>>> import numpy as np
>>> from numpy import linalg as LA
>>> np.set_printoptions(precision=3, suppress=True, linewidth=120)
>>> J = np.array([[6.0, 4.0, -20.0, 18.0],
...     [0.3, 1.8, 0.1, -0.2],
...     [0.5, -0.1, 0.0, 0.4],
...     [-1.1, 0.2, -0.7, -1.6],
...     [-0.3, -0.4, 0.1, -0.8],
...     [-1.1, -0.7, 0.0, -0.9],
...     [-1.3, -1.0, -0.8, -1.3],
...     [-0.7, 1.1, -0.7, -1.4],
...     [-0.2, -0.1, 0.7, -1.1],
...     [-0.6, 1.8, 1.6, 1.0],
...     [-1.4, 1.0, -0.8, -0.3],
...     [-1.3, 2.6, 0.1, 0.7],
...     [1.9, 0.7, 1.4, 0.2],
...     [0.2, -2.1, -0.5, 0.0]])
>>> # row 0 is much longer than the rest
>>> C = J[[0, 12]].astype(float)
>>> for _ in range(3):
...     z = LA.norm(J[:, None] - C, axis=-1).argmin(axis=1)
...     C = np.array([J[z == j].mean(axis=0) for j in range(2)])
... 
>>> z
array([0, 1, 1, 1, 1, 1, 1, 1, 1, 1, 1, 1, 1, 1])
>>> np.abs(C[1] - C[0]).argmax()
np.int64(2)
>>> C
array([[  6.   ,   4.   , -20.   ,  18.   ],
       [ -0.392,   0.369,   0.038,  -0.408]])
>>> M = np.loadtxt("m.csv", delimiter=",")
>>> M
array([[-2.,  2.,  2.,  1.,  4.],
       [-2.,  2., -2.,  0.,  3.],
       [ 0.,  0.,  0.,  1., -3.],
       [-1., -1.,  1., -1., -5.],
       [ 0.,  0.,  0.,  0.,  8.]])
>>> # column 4 is much longer than the rest
>>> hat = np.triu(np.array([[4, 3, -3, 5, 4],
...     [-2, 1, -3, 5, 3],
...     [-3, -1, -1, 0, 3],
...     [5, 4, -2, -3, 3],
...     [0, -3, -3, -2, -5]]), 1) + np.eye(5)
>>> A2 = hat @ M @ LA.inv(hat)
>>> LA.matrix_rank(A2)
np.int64(5)
>>> W0 = np.load("x.npy")
>>> W0
array([[3, 1, 3, 1, 3, 1],
       [0, 2, 0, 2, 0, 2],
       [2, 0, 2, 0, 2, 0],
       [3, 1, 3, 1, 3, 1],
       [0, 2, 0, 2, 0, 2],
       [2, 0, 2, 0, 2, 0]])
>>> W0.sum(axis=1)
array([12,  6,  6, 12,  6,  6])
>>> W0.shape
(6, 6)
>>> LA.matrix_rank(W0)
np.int64(2)
>>> np.abs(W0).max()
np.int64(3)
>>> np.diff(W0, axis=0)
array([[-3,  1, -3,  1, -3,  1],
       [ 2, -2,  2, -2,  2, -2],
       [ 1,  1,  1,  1,  1,  1],
       [-3,  1, -3,  1, -3,  1],
       [ 2, -2,  2, -2,  2, -2]])
>>> round(LA.norm(W0), 3)
np.float64(10.392)
>>> np.unique(W0.round(6), axis=0).shape
(3, 6)
>>> try:
...     LA.inv(W0)
... except LA.LinAlgError as e:
...     print("failed:", e)
... 
failed: Singular matrix
>>> np.round(W0 @ LA.pinv(W0) @ W0, 3) + 0
array([[3., 1., 3., 1., 3., 1.],
       [0., 2., 0., 2., 0., 2.],
       [2., 0., 2., 0., 2., 0.],
       [3., 1., 3., 1., 3., 1.],
       [0., 2., 0., 2., 0., 2.],
       [2., 0., 2., 0., 2., 0.]])
>>> np.abs(np.diag(LA.qr(W0)[1])) > 1e-9
array([ True,  True, False, False, False, False])
>>> np.allclose(W0[:-1].T @ LA.lstsq(W0[:-1].T, W0[-1])[0], W0[-1])
True
>>> round(np.trace(LA.pinv(W0) @ W0), 3)
np.float64(2.0)
>>> A = np.load("layer10.npy")
>>> A
array([[-7., -7., -1.,  1.],
       [-8., -5., -5.,  5.],
       [ 0.,  0.,  1.,  2.],
       [ 0.,  0.,  1., -2.]])
>>> x = np.array([-5, 4, -5, -1])
>>> y = A @ x
>>> y
array([11., 40., -7., -3.])
>>> np.round(LA.solve(A.T, A[2]), 3) + 0
array([0., 0., 1., 0.])
>>> LA.solve(A, 5 * y)
array([-25.,  20., -25.,  -5.])
>>> ang = np.radians(30)
>>> Rm = np.eye(4)
>>> Rm[0, 0] = Rm[2, 2] = np.cos(ang)
>>> Rm[0, 2], Rm[2, 0] = -np.sin(ang), np.sin(ang)
>>> Rm
array([[ 0.866,  0.   , -0.5  ,  0.   ],
       [ 0.   ,  1.   ,  0.   ,  0.   ],
       [ 0.5  ,  0.   ,  0.866,  0.   ],
       [ 0.   ,  0.   ,  0.   ,  1.   ]])
>>> A2 = A @ Rm.T
>>> np.abs(A2 - A).max(axis=0)
array([3.572, 0.   , 3.366, 0.   ])
>>> LA.svd(A, compute_uv=False), LA.svd(A2, compute_uv=False)
(array([14.943,  4.543,  2.176,  0.569]), array([14.943,  4.543,  2.176,  0.569]))
>>> np.round(LA.det(Rm), 3), round(float(np.trace(Rm)), 3)
(np.float64(1.0), 3.732)
>>> E = np.array([[18, 0, 0], [3, 0, 0], [3, 2, 21]])
>>> # rank 2
>>> Uu, s, vt = LA.svd(E)
>>> s.round(3) + 0
array([21.797, 17.661,  0.   ])
>>> A2 = Uu[:, :2] @ np.diag(s[:2]) @ vt[:2]
>>> A2.round(3) + 0
array([[18.,  0.,  0.],
       [ 3.,  0.,  0.],
       [ 3.,  2., 21.]])
>>> round(float(LA.norm(E - A2) / LA.norm(E)), 3)
0.0
>>> LA.matrix_rank(E, rtol=0.05)
np.int64(2)
>>> hat = np.triu(np.array([[3, 7, 1], [-4, 3, -2], [-7, -8, 9]]), 1) + np.eye(3)
>>> A2 = hat @ E @ LA.inv(hat)
>>> A2
array([[  42., -292., -605.],
       [  -3.,   17.,   -5.],
       [   3.,  -19.,  -20.]])
>>> np.round(np.poly(A2), 3) + 0
array([  1., -39., 378.,   0.])
>>> hat @ E - E @ hat
array([[  24., -124.,    3.],
       [  -6.,  -25.,  -45.],
       [   0.,  -21.,    1.]])
>>> LA.matrix_rank(A2)
np.int64(2)
>>> x = np.array([0, 0, 0])
>>> a = np.maximum(A2 @ x, 0)
>>> A2 * (a > 1e-9)[:, None]
array([[ 0., -0., -0.],
       [-0.,  0., -0.],
       [ 0., -0., -0.]])
>>> np.maximum(A2 @ (3 * x), 0)
array([0., 0., 0.])
>>> np.maximum(A2 @ x, 0) - np.maximum(-A2 @ x, 0)
array([0., 0., 0.])
>>> arr = np.loadtxt("data.csv", delimiter=",")
>>> arr
array([[ 1., -3., -1.,  3., -3.],
       [-3.,  9.,  3., -9.,  9.],
       [-1.,  3.,  1., -3.,  3.],
       [ 3., -9., -3.,  9., -9.],
       [-3.,  9.,  3., -9.,  9.]])
>>> round(LA.norm(arr, 2) / LA.norm(arr), 3)
np.float64(1.0)
>>> C = 3 * np.array([[-1.3, 0.0, 1.7], [-0.5, -0.9, -0.8], [-0.5, -0.1, -0.1]])
>>> rng = np.random.default_rng(181999)
>>> z = rng.integers(0, 3, 20)
>>> mat = C[z] + rng.normal(size=(20, 3))
>>> mat
array([[-2.667, -0.026, -0.35 ],
       [-4.997, -0.13 ,  7.915],
       [-1.149, -1.284, -2.752],
       [-0.685, -2.307, -3.448],
       [-1.068, -0.275, -0.157],
       [ 0.032, -1.239,  1.806],
       [-3.442, -0.615,  5.073],
       [ 0.766, -0.787, -0.096],
       [ 0.234, -1.245,  0.218],
       [-2.145,  1.595,  4.955],
       [-0.188, -1.326, -2.119],
       [-2.138, -0.727, -1.033],
       [-1.911, -1.198,  0.475],
       [-3.145, -1.233, -1.795],
       [-1.277,  0.56 ,  0.653],
       [-1.163, -1.688, -0.675],
       [-2.667, -1.757, -3.313],
       [-2.212,  0.183,  0.214],
       [-2.481, -4.033, -2.764],
       [-1.329, -0.185, -1.182]])
>>> O, Rm = LA.qr(mat)
>>> np.abs(np.diag(Rm))
array([9.652, 5.873, 9.346])
>>> O.shape, Rm.shape
((20, 3), (3, 3))
>>> A2 = np.c_[mat[:, :1] @ np.array([[5]]), np.array([-1, 3, -3, -5, 2, 1, 0, 5, 0, -3, 0, -5, -4, 5, -3, 5, -5, 0, -4, 4])]
>>> A2
array([[-13.337,  -1.   ],
       [-24.984,   3.   ],
       [ -5.746,  -3.   ],
       [ -3.423,  -5.   ],
       [ -5.342,   2.   ],
       [  0.16 ,   1.   ],
       [-17.208,   0.   ],
       [  3.831,   5.   ],
       [  1.172,   0.   ],
       [-10.725,  -3.   ],
       [ -0.941,   0.   ],
       [-10.691,  -5.   ],
       [ -9.553,  -4.   ],
       [-15.724,   5.   ],
       [ -6.383,  -3.   ],
       [ -5.813,   5.   ],
       [-13.333,  -5.   ],
       [-11.061,   0.   ],
       [-12.403,  -4.   ],
       [ -6.645,   4.   ]])
>>> LA.matrix_rank(np.c_[mat, A2])
np.int64(4)
>>> LA.matrix_rank(A2)
np.int64(2)
>>> np.round(LA.norm(A2 - mat @ LA.lstsq(mat, A2)[0], axis=0), 3) + 0
array([ 0.   , 14.632])
